>>> import numpy as np
>>> np.set_printoptions(precision=2, suppress=True, linewidth=200, sign=" ")
>>> W0 = np.load("a.npy")
>>> print(W0)
[[-11.14   2.28 -11.91]
 [ -7.26   1.23  -7.53]
 [ -5.9    0.84  -6.03]
 [ -4.62   0.47  -4.67]
 [ -3.72   0.21  -3.73]
 [ -2.38  -0.17  -2.39]
 [ -0.42  -0.45  -0.57]
 [  0.16   0.36   0.37]
 [  0.51   1.09   1.27]
 [  1.34   2.32   3.3 ]
 [  4.2    4.95   9.52]
 [  4.33   5.05   9.79]
 [  4.67   5.29  10.49]
 [  6.15   6.27  13.49]
 [  6.46   6.46  14.11]
 [ 11.87   9.34  24.57]]
>>> D = np.linalg.norm(W0[:, None] - W0[None], axis=-1)
>>> print(D.mean(axis=1).argmax())
15
>>> D.shape
(16, 16)
>>> (D + 1e9 * np.eye(16)).round(6).argmin(axis=1)
array([  1,   2,   3,   4,   3,   4,   7,   8,   7,   8,  11,  10,  11,  14,  13,  14])
>>> np.linalg.matrix_rank(D ** 2)
np.int64(5)
>>> np.flatnonzero(D[0] < D.mean() / 2)
array([ 0,  1])
>>> C2 = np.cov(W0, rowvar=False)
>>> np.linalg.eigvalsh(C2)[::-1]
array([ 135.47,    2.95,    0.07])
>>> print(np.argsort(-W0.std(axis=0).round(6), kind="stable"))
[ 2  0  1]
>>> round(np.corrcoef(W0[:, 1], W0[:, 2])[0, 1], 2)
np.float64(0.88)
>>> np.polyfit(W0[:, 1], W0[:, 2], 1)
array([ 2.9 , -5.11])
>>> W0.std(axis=0)
array([ 5.77,  2.86,  9.4 ])
>>> np.argwhere(np.triu(np.abs(np.corrcoef(W0.T)) > 0.8, 1))
array([[ 0,  2],
       [ 1,  2]])
>>> vec = np.array([1, 0, 1])
>>> rhs = W0 @ vec
>>> np.round(np.linalg.lstsq(W0, rhs)[0], 2) + 0
array([ 1.,  0.,  1.])
>>> rng = np.random.default_rng(35)
>>> rhs = rhs + 0.1 * rng.normal(size=16)
>>> print(rhs)
[-23.16 -14.71 -11.81  -9.22  -7.31  -4.77  -1.13   0.52   1.83   4.68  13.66  13.91  15.37  19.64  20.62  36.38]
>>> coef, *_ = np.linalg.lstsq(W0, rhs)
>>> coef.round()
array([ 1., -0.,  1.])
>>> coef
array([ 0.96, -0.03,  1.03])
>>> idx = W0[:, 2] > np.median(W0[:, 2])
>>> f = W0[idx].mean(axis=0) - W0[~idx].mean(axis=0)
>>> np.argsort(-np.abs(f).round(6), kind="stable")
array([ 2,  0,  1])
>>> print(((W0 - W0.mean(axis=0)) @ f > 0).astype(int))
[ 0  0  0  0  0  0  0  0  0  1  1  1  1  1  1  1]
>>> K = np.loadtxt("run7.csv", delimiter=",")
>>> print(K)
[[ 0.17 -0.08 -0.06  0.29  0.14  0.16 -0.08]
 [-0.08  0.04  0.03 -0.13 -0.07 -0.07  0.04]
 [-0.06  0.03  0.02 -0.1  -0.05 -0.06  0.03]
 [ 0.29 -0.13 -0.1   0.47  0.23  0.26 -0.13]
 [ 0.14 -0.07 -0.05  0.23  0.12  0.13 -0.07]
 [ 0.16 -0.07 -0.06  0.26  0.13  0.14 -0.07]
 [-0.08  0.04  0.03 -0.13 -0.07 -0.07  0.04]]
>>> np.round(np.abs(np.linalg.eigvals(K)).max(), 2)
np.float64(1.0)
>>> round(float(np.linalg.det(K)), 2)
-0.0
>>> (K + K.T) / 2
array([[ 0.17, -0.08, -0.06,  0.29,  0.14,  0.16, -0.08],
       [-0.08,  0.04,  0.03, -0.13, -0.07, -0.07,  0.04],
       [-0.06,  0.03,  0.02, -0.1 , -0.05, -0.06,  0.03],
       [ 0.29, -0.13, -0.1 ,  0.47,  0.23,  0.26, -0.13],
       [ 0.14, -0.07, -0.05,  0.23,  0.12,  0.13, -0.07],
       [ 0.16, -0.07, -0.06,  0.26,  0.13,  0.14, -0.07],
       [-0.08,  0.04,  0.03, -0.13, -0.07, -0.07,  0.04]])
>>> print(np.trace(K))
1.0
>>> np.allclose(K, K.T)
True
>>> np.linalg.matrix_power(K, 4)
array([[ 0.17, -0.08, -0.06,  0.29,  0.14,  0.16, -0.08],
       [-0.08,  0.04,  0.03, -0.13, -0.07, -0.07,  0.04],
       [-0.06,  0.03,  0.02, -0.1 , -0.05, -0.06,  0.03],
       [ 0.29, -0.13, -0.1 ,  0.47,  0.23,  0.26, -0.13],
       [ 0.14, -0.07, -0.05,  0.23,  0.12,  0.13, -0.07],
       [ 0.16, -0.07, -0.06,  0.26,  0.13,  0.14, -0.07],
       [-0.08,  0.04,  0.03, -0.13, -0.07, -0.07,  0.04]])
>>> np.allclose(K @ K.T, K.T @ K)
True
>>> np.round(np.sort(np.abs(np.linalg.eigvals(K))), 2) + 0
array([ 0.,  0.,  0.,  0.,  0.,  0.,  1.])
>>> w1 = np.array([[-3, 0, -2], [2, 3, 2], [2, 3, 3]])
>>> coef = np.array([-2, 0, -1])
>>> H = np.maximum(W0 @ w1 + coef, 0)
>>> np.linalg.matrix_rank(H)
np.int64(3)
>>> Z = np.array([[0, 3], [2, 3], [3, 1]])
>>> w1 @ Z
array([[ -6, -11],
       [ 12,  17],
       [ 15,  18]])
>>> f = np.array([6, -3])
>>> np.convolve(K[5], f)
array([ 0.95, -0.91, -0.13,  1.73,  0.  ,  0.48, -0.87,  0.22])
>>> np.round(np.correlate(K[5], K[1], "full"), 2) + 0
array([ 0.01, -0.01, -0.01,  0.  ,  0.  , -0.01, -0.07, -0.01,  0.  ,  0.  , -0.01, -0.01,  0.01])
>>> vals, vecs = np.linalg.eigh(K)
>>> vec = np.array([-5, -1, 1, -2, 5, -5, 5])
>>> print(vecs * np.abs(vals) @ vecs.T)
[[ 0.17 -0.08 -0.06  0.29  0.14  0.16 -0.08]
 [-0.08  0.04  0.03 -0.13 -0.07 -0.07  0.04]
 [-0.06  0.03  0.02 -0.1  -0.05 -0.06  0.03]
 [ 0.29 -0.13 -0.1   0.47  0.23  0.26 -0.13]
 [ 0.14 -0.07 -0.05  0.23  0.12  0.13 -0.07]
 [ 0.16 -0.07 -0.06  0.26  0.13  0.14 -0.07]
 [-0.08  0.04  0.03 -0.13 -0.07 -0.07  0.04]]
>>> round(float(vec @ K @ vec), 2)
20.81
>>> J = np.load("layer15.npy")
>>> J
array([[ 2., -2.,  0.,  0.,  0.,  0.,  0.,  0.,  0.],
       [-2.,  1., -2.,  0.,  0.,  0.,  0.,  0.,  0.],
       [ 0., -2., -2., -2.,  0.,  0.,  0.,  0.,  0.],
       [ 0.,  0., -2.,  0., -2.,  0.,  0.,  0.,  0.],
       [ 0.,  0.,  0., -2., -2., -2.,  0.,  0.,  0.],
       [ 0.,  0.,  0.,  0., -2., -2., -2.,  0.,  0.],
       [ 0.,  0.,  0.,  0.,  0., -2., -3., -2.,  0.],
       [ 0.,  0.,  0.,  0.,  0.,  0., -2., -3., -2.],
       [ 0.,  0.,  0.,  0.,  0.,  0.,  0., -2.,  0.]])
>>> f = np.array([1, -3, -3, -1, 0, -2, -3, 3, 3])
>>> out = J + np.outer(f, np.eye(9)[2])
>>> print(round(float(np.linalg.det(out) / np.linalg.det(J)), 2), np.round(1 + np.linalg.solve(J, f)[2], 2))
2.5 2.5
>>> q, vecs = np.linalg.qr(J[:, :2])[0], np.linalg.qr(J[:, 2:])[0]
>>> sv = np.linalg.svd(q.T @ vecs, compute_uv=False)
>>> print(np.degrees(np.arccos(sv.clip(0, 1))))
[ 15.83  48.44]
>>> vals, vecs = np.linalg.eigh(J)
>>> vec = np.array([-3, 1, 3, 0, -3, -1, -3, -1, 1])
>>> np.round(vec @ J @ vec / (vec @ vec), 2), np.round(vals[0], 2), round(float(vals[-1]), 2)
(np.float64(-2.02), np.float64(-6.07), 3.93)
>>> print(vec @ J @ vec)
-81.0
>>> (np.sign(vecs[:, -1].round(6)) == np.sign(vecs[0, -1].round(6))).astype(int)
array([ 1,  0,  1,  0,  1,  0,  1,  0,  1])
>>> f = np.array([3, 5, 8, 6, 5, 8, 6]) + 0.5
>>> mat = np.eye(7) - 2 * np.outer(f, f) / (f @ f)
>>> print(mat)
[[ 0.92 -0.13 -0.2  -0.15 -0.13 -0.2  -0.15]
 [-0.13  0.8  -0.31 -0.24 -0.2  -0.31 -0.24]
 [-0.2  -0.31  0.52 -0.37 -0.31 -0.48 -0.37]
 [-0.15 -0.24 -0.37  0.72 -0.24 -0.37 -0.28]
 [-0.13 -0.2  -0.31 -0.24  0.8  -0.31 -0.24]
 [-0.2  -0.31 -0.48 -0.37 -0.31  0.52 -0.37]
 [-0.15 -0.24 -0.37 -0.28 -0.24 -0.37  0.72]]
>>> round(float(np.linalg.norm(mat, 2)), 2)
1.0
>>> np.round(np.linalg.norm(mat, "nuc"), 2)
np.float64(7.0)
>>> vals, vecs = np.linalg.eigh(mat)
>>> round(float(vals.sum()), 2), np.trace(mat)
(5.0, np.float64(5.0))
>>> np.unique(vals.round(6) + 0, return_counts=True)[1]
array([ 1,  6])
>>> (vals > 1e-8).sum(), (vals < -1e-8).sum()
(np.int64(6), np.int64(1))
>>> print(np.linalg.eigvalsh(mat @ mat))
[ 1.  1.  1.  1.  1.  1.  1.]
>>> f = np.array([-2, -2, 2])
>>> feats = f[np.abs(np.subtract.outer(np.arange(3), np.arange(3)))]
>>> feats
array([[-2, -2,  2],
       [-2, -2, -2],
       [ 2, -2, -2]])
>>> theta = np.radians(15)
>>> Rm = np.eye(3)
>>> Rm[2, 2] = Rm[1, 1] = np.cos(theta)
>>> Rm[2, 1], Rm[1, 2] = -np.sin(theta), np.sin(theta)
>>> Rm
array([[ 1.  ,  0.  ,  0.  ],
       [ 0.  ,  0.97,  0.26],
       [ 0.  , -0.26,  0.97]])
>>> out = feats @ Rm.T
>>> np.allclose(np.linalg.norm(feats, axis=1), np.linalg.norm(out, axis=1))
True
>>> round(np.linalg.det(Rm), 2), round(np.trace(Rm), 2)
(np.float64(1.0), np.float64(2.93))
>>> np.allclose(feats @ feats.T, out @ out.T)
True
>>> f = np.array([-3, -5, 5])
>>> out = feats + np.outer(f, np.eye(3)[2])
>>> round(float(np.linalg.det(out) / np.linalg.det(feats)), 2), round(1 + np.linalg.solve(feats, f)[2], 2)
(1.5, np.float64(1.5))
>>> np.linalg.matrix_rank(out - feats)
np.int64(1)
>>> np.linalg.matrix_rank(np.linalg.inv(out) - np.linalg.inv(feats), tol=1e-8)
np.int64(1)
>>> out = np.array([[-4, -1], [-2, 3], [-4, 4]])
>>> print(np.einsum("ik,kj->ij", feats, out))
[[  4   4]
 [ 20 -12]
 [  4 -16]]
>>> np.linalg.matrix_rank(feats @ out)
np.int64(2)
>>> np.einsum("ij,ij->i", feats, feats)
array([ 12,  12,  12])
>>> print(feats @ out)
[[  4   4]
 [ 20 -12]
 [  4 -16]]
>>> np.linalg.matrix_rank(np.vstack([feats, out.T]))
np.int64(3)
>>> np.vstack([feats, out.T]).shape
(5, 3)
>>> w1 = np.array([[1, 3, 1], [2, 2, 2], [1, 0, 0]])
>>> coef = np.array([2, 2, 3])
>>> H = np.maximum(feats @ w1 + coef, 0)
>>> (H > 0).mean(axis=0)
array([ 0.  ,  0.33,  0.33])
>>> print((H > 0).astype(int))
[[ 0  0  0]
 [ 0  0  0]
 [ 0  1  1]]
>>> Z = np.array([[2, -3], [1, -4], [2, 2]])
>>> print(H @ Z)
[[  0   0]
 [  0   0]
 [  6 -14]]
>>> w1 @ Z
array([[  7, -13],
       [ 10, -10],
       [  2,  -3]])
>>> vals, vecs = np.linalg.eigh(feats)
>>> vec = np.array([2, -3, 1])
>>> vec @ feats @ vec
np.int64(16)
>>> vecs * np.abs(vals) @ vecs.T
array([[ 3.33,  0.67, -0.67],
       [ 0.67,  3.33,  0.67],
       [-0.67,  0.67,  3.33]])
>>> np.linalg.eigvalsh(feats[1:, 1:])
array([-4.,  0.])
>>> X, _ = np.linalg.qr(np.array([[-0.8, 0.7, -0.6, -0.8, -0.2],
...     [-0.2, -0.1, -0.7, -0.6, 0.8],
...     [1.0, 1.1, 1.1, -0.8, -1.8],
...     [-0.1, -0.7, 0.6, -2.0, -2.0],
...     [0.0, 1.3, 0.9, -2.0, 0.9]]))
>>> print(X)
[[-0.62  0.52 -0.07 -0.09 -0.58]
 [-0.15 -0.01 -0.43 -0.83  0.33]
 [ 0.77  0.38 -0.07 -0.28 -0.42]
 [-0.08 -0.35  0.76 -0.48 -0.26]
 [ 0.    0.68  0.47 -0.04  0.56]]
>>> # orthonormal columns
>>> np.round(X @ X.T, 2) + 0
array([[ 1.,  0.,  0.,  0.,  0.],
       [ 0.,  1.,  0.,  0.,  0.],
       [ 0.,  0.,  1.,  0.,  0.],
       [ 0.,  0.,  0.,  1.,  0.],
       [ 0.,  0.,  0.,  0.,  1.]])
>>> np.round(X.T @ X, 2) + 0
array([[ 1.,  0.,  0.,  0.,  0.],
       [ 0.,  1.,  0.,  0.,  0.],
       [ 0.,  0.,  1.,  0.,  0.],
       [ 0.,  0.,  0.,  1.,  0.],
       [ 0.,  0.,  0.,  0.,  1.]])
>>> vec = np.array([4, 5, 5, 1, 2])
>>> X.T @ (X @ vec)
array([ 4.,  5.,  5.,  1.,  2.])
>>> [p for p in range(1, 25) if np.allclose(np.linalg.matrix_power(X, p), np.eye(5))]
[]
>>> print(np.sort(np.abs(np.degrees(np.angle(np.linalg.eigvals(X))))))
[   0.     82.89   82.89  158.92  158.92]
>>> A = np.loadtxt("m.csv", delimiter=",")
>>> A
array([[ 5.,  1.,  1.,  1.,  1.,  1.,  1.],
       [ 1.,  5.,  1.,  1.,  1.,  1.,  1.],
       [ 1.,  1.,  5.,  1.,  1.,  1.,  1.],
       [ 1.,  1.,  1.,  5.,  1.,  1.,  1.],
       [ 1.,  1.,  1.,  1.,  5.,  1.,  1.],
       [ 1.,  1.,  1.,  1.,  1.,  5.,  1.],
       [ 1.,  1.,  1.,  1.,  1.,  1.,  5.]])
>>> print(np.allclose(A @ A.T, A.T @ A))
True
>>> np.sort(np.abs(np.linalg.eigvals(A)))
array([  4.,   4.,   4.,   4.,   4.,   4.,  11.])
>>> w1 = np.array([[-2, 0, -5],
...     [0, -4, 3],
...     [3, -3, -2],
...     [1, -2, -5],
...     [4, 4, -1],
...     [1, 0, 4],
...     [4, 0, 0]])
>>> coef = np.array([3, 3, 1])
>>> H = np.maximum(A @ w1 + coef, 0)
>>> (H > 0).astype(int)
array([[ 1,  0,  0],
       [ 1,  0,  1],
       [ 1,  0,  0],
       [ 1,  0,  0],
       [ 1,  1,  0],
       [ 1,  0,  1],
       [ 1,  0,  0]])
>>> (H > 0).mean(axis=0)
array([ 1.  ,  0.14,  0.29])
>>> Z = np.array([[1, 0], [2, 1], [1, 1]])
>>> (H @ Z).round(6).argmax(axis=1)
array([ 0,  0,  0,  0,  0,  0,  0])
